$ python -q
>>> import numpy as np
>>> from numpy import linalg as LA
>>> np.set_printoptions(precision=1, suppress=True, linewidth=200, sign=" ")
>>> arr = np.diag(np.array([1, 0, 3, 1])) + -2 * np.eye(4, k=1) + -2 * np.eye(4, k=-1)
>>> print(arr)
[[ 1. -2.  0.  0.]
 [-2.  0. -2.  0.]
 [ 0. -2.  3. -2.]
 [ 0.  0. -2.  1.]]
>>> # symmetric
>>> print([round(float(LA.det(arr[:i, :i])), 2) + 0 for i in range(1, 5)])
[1.0, -4.0, -16.0, 0.0]
>>> r = LA.matrix_rank(arr)
>>> print(r)
3
>>> ns = LA.svd(arr)[2][r:].T
>>> print(LA.matrix_rank(arr.T @ arr), LA.matrix_rank(arr @ arr.T))
3 3
>>> print([int(LA.matrix_rank(np.delete(arr, i, axis=0))) for i in range(4)])
[3, 3, 3, 3]
>>> print(np.allclose(arr @ ns, 0))
True
>>> print(ns.shape)
(4, 1)
>>> print(ns[:, 0] / ns[np.abs(ns[:, 0]).round(6).argmax(), 0])
[-0.5 -0.3  0.5  1. ]
>>> U, s, Vt = LA.svd(arr)
>>> vecs = Vt[:(s > 1e-8).sum()]
>>> rng = np.random.default_rng(14)
>>> x0 = arr[0] + -1 * arr[2] + rng.integers(2) * np.eye(4)[1]
>>> print(x0)
[ 1.  0. -3.  2.]
>>> print(np.diag(vecs.T @ vecs))
[ 0.8  1.   0.8  0.4]
>>> print(LA.matrix_rank(np.vstack([arr, x0])))
3
>>> print(round(float(LA.norm(x0 - vecs.T @ vecs @ x0)), 1))
0.0
>>> print(np.allclose(vecs.T @ vecs @ x0, x0))
True
>>> print(np.round(LA.eigvals(arr), 1) + 0)
[ 5.  -2.2  2.2  0. ]
>>> print(np.round(LA.eigvals(arr).sum().real, 1))
5.0
>>> def softmax(z):
...     e = np.exp(z - z.max(axis=-1, keepdims=True))
...     return e / e.sum(axis=-1, keepdims=True)
... 
>>> print(np.round(softmax(10 * arr[2]), 1) + 0)
[ 0.  0.  1.  0.]
>>> print(np.round(softmax(arr[2] + -2), 1) + 0)
[ 0.   0.   0.9  0. ]
>>> S = arr @ arr.T / np.sqrt(4)
>>> print(np.round(softmax(S + np.triu(np.full(S.shape, -np.inf), 1)), 1) + 0)
[[ 1.   0.   0.   0. ]
 [ 0.   1.   0.   0. ]
 [ 0.   0.   1.   0. ]
 [ 0.   0.4  0.   0.6]]
>>> m1 = np.load("test9.npy")
>>> print(m1)
[[ 5  4  2  5]
 [ 4  8  0  4]
 [ 2  0  4  2]
 [ 5  4  2  5]]
>>> print(round(LA.eigvals(m1).sum().real, 1))
22.0
>>> print(np.round(LA.det(m1.T), 1))
0.0
>>> print(np.round(np.poly(m1), 1) + 0)
[   1.  -22.  112. -128.    0.]
>>> print(np.kron(np.eye(2, dtype=int), m1))
[[ 5  4  2  5  0  0  0  0]
 [ 4  8  0  4  0  0  0  0]
 [ 2  0  4  2  0  0  0  0]
 [ 5  4  2  5  0  0  0  0]
 [ 0  0  0  0  5  4  2  5]
 [ 0  0  0  0  4  8  0  4]
 [ 0  0  0  0  2  0  4  2]
 [ 0  0  0  0  5  4  2  5]]
>>> print(np.round(LA.eigvals(m1), 1) + 0)
[ 15.2   5.2   0.    1.6]
>>> ev, vecs = LA.eigh(m1)
>>> print(np.round(LA.eigvalsh(m1 @ m1), 1) + 0)
[   0.     2.6   27.1  230.3]
>>> print(np.abs(vecs[:, -1]).round(6).argmax())
1
>>> print(ev.round(1) + 0)
[  0.    1.6   5.2  15.2]
>>> print(LA.eigvalsh(m1 + 3 * np.eye(4)))
[  3.    4.6   8.2  18.2]
>>> print(np.round(ev.sum(), 1), np.trace(m1))
22.0 22
>>> print(np.unique(ev.round(6) + 0, return_counts=True)[1])
[ 1  1  1  1]
>>> print((ev > 1e-8).sum(), (ev < -1e-8).sum())
3 0
>>> print(np.round(vecs.T @ m1 @ vecs, 1) + 0)
[[  0.    0.    0.    0. ]
 [  0.    1.6   0.    0. ]
 [  0.    0.    5.2   0. ]
 [  0.    0.    0.   15.2]]
>>> ev, vecs = LA.eigh(m1)
>>> x0 = np.array([3, 2, 1, 3])
>>> print(np.round(x0 @ m1 @ x0 / (x0 @ x0), 1), round(ev[0], 1), round(ev[-1], 1))
14.6 0.0 15.2
>>> print(LA.eigvalsh(m1[1:, 1:]))
[  1.2   4.8  11. ]
>>> print(np.round(vecs * np.maximum(ev, 0) @ vecs.T, 1) + 0)
[[ 5.  4.  2.  5.]
 [ 4.  8.  0.  4.]
 [ 2.  0.  4.  2.]
 [ 5.  4.  2.  5.]]
>>> print((np.sign(vecs[:, -1].round(6)) == np.sign(vecs[0, -1].round(6))).astype(int))
[ 1  1  1  1]
